$ python3 -q
>>> import numpy as np
>>> np.set_printoptions(precision=2, suppress=True, linewidth=140, legacy="1.25")
>>> rnd = lambda a: np.round(a, 2) + 0
>>> feats = np.load("arr.npy")
>>> feats
array([[  1,  -3,   9, -27],
       [  1,  -2,   4,  -8],
       [  1,  -1,   1,  -1],
       [  1,   0,   0,   0]])
>>> A2 = feats / np.sqrt((feats ** 2).mean(axis=1, keepdims=True))
>>> np.linalg.matrix_rank(feats - feats.mean(axis=1, keepdims=True))
3
>>> np.linalg.matrix_rank(A2) == np.linalg.matrix_rank(feats)
True
>>> np.linalg.cond(feats) > 100
True
>>> np.linalg.matrix_rank(feats, rtol=0.1)
1
>>> W0 = np.loadtxt("sample9.csv", delimiter=",")
>>> W0
array([[ 0., -5., -8.],
       [-5.,  0.,  0.],
       [-8.,  0.,  0.]])
>>> hat = np.triu(np.array([[2, 0, 1], [0, 2, 0], [2, 1, 0]]), 1) + np.eye(3)
>>> A2 = hat @ W0 @ np.linalg.inv(hat)
>>> np.linalg.matrix_rank(A2)
2
>>> np.trace(A2), np.trace(W0)
(0.0, 0.0)
>>> A2 = np.array([[-1.1, -0.4, -0.2],
...     [1.0, -0.2, -0.4],
...     [0.7, 0.0, 1.1],
...     [0.5, 1.1, -0.2],
...     [0.0, 0.1, 0.2]])
>>> basis = np.array([[-0.9, 0.7, -1.1, -0.4, 1.4],
...     [0.7, 0.3, 1.8, -0.5, 0.7],
...     [-0.7, 0.0, -1.6, 0.0, 0.7]])
>>> X = A2 @ basis
>>> rnd(X)
array([[ 0.85, -0.89,  0.81,  0.64, -1.96],
       [-0.76,  0.64, -0.82, -0.3 ,  0.98],
       [-1.4 ,  0.49, -2.53, -0.28,  1.75],
       [ 0.46,  0.68,  1.75, -0.75,  1.33],
       [-0.07,  0.03, -0.14, -0.05,  0.21]])
>>> U, s, Vh = np.linalg.svd(X, full_matrices=False)
>>> (s > 1e-8).sum()
3
>>> rnd(s / s[0])
array([1.  , 0.61, 0.07, 0.  , 0.  ])
>>> np.abs(U[:, 0]).round(6).argmax()
2
>>> U.shape, s.shape, Vh.shape
((5, 5), (5,), (5, 5))
>>> rnd(U.T @ U)
array([[1., 0., 0., 0., 0.],
       [0., 1., 0., 0., 0.],
       [0., 0., 1., 0., 0.],
       [0., 0., 0., 1., 0.],
       [0., 0., 0., 0., 1.]])
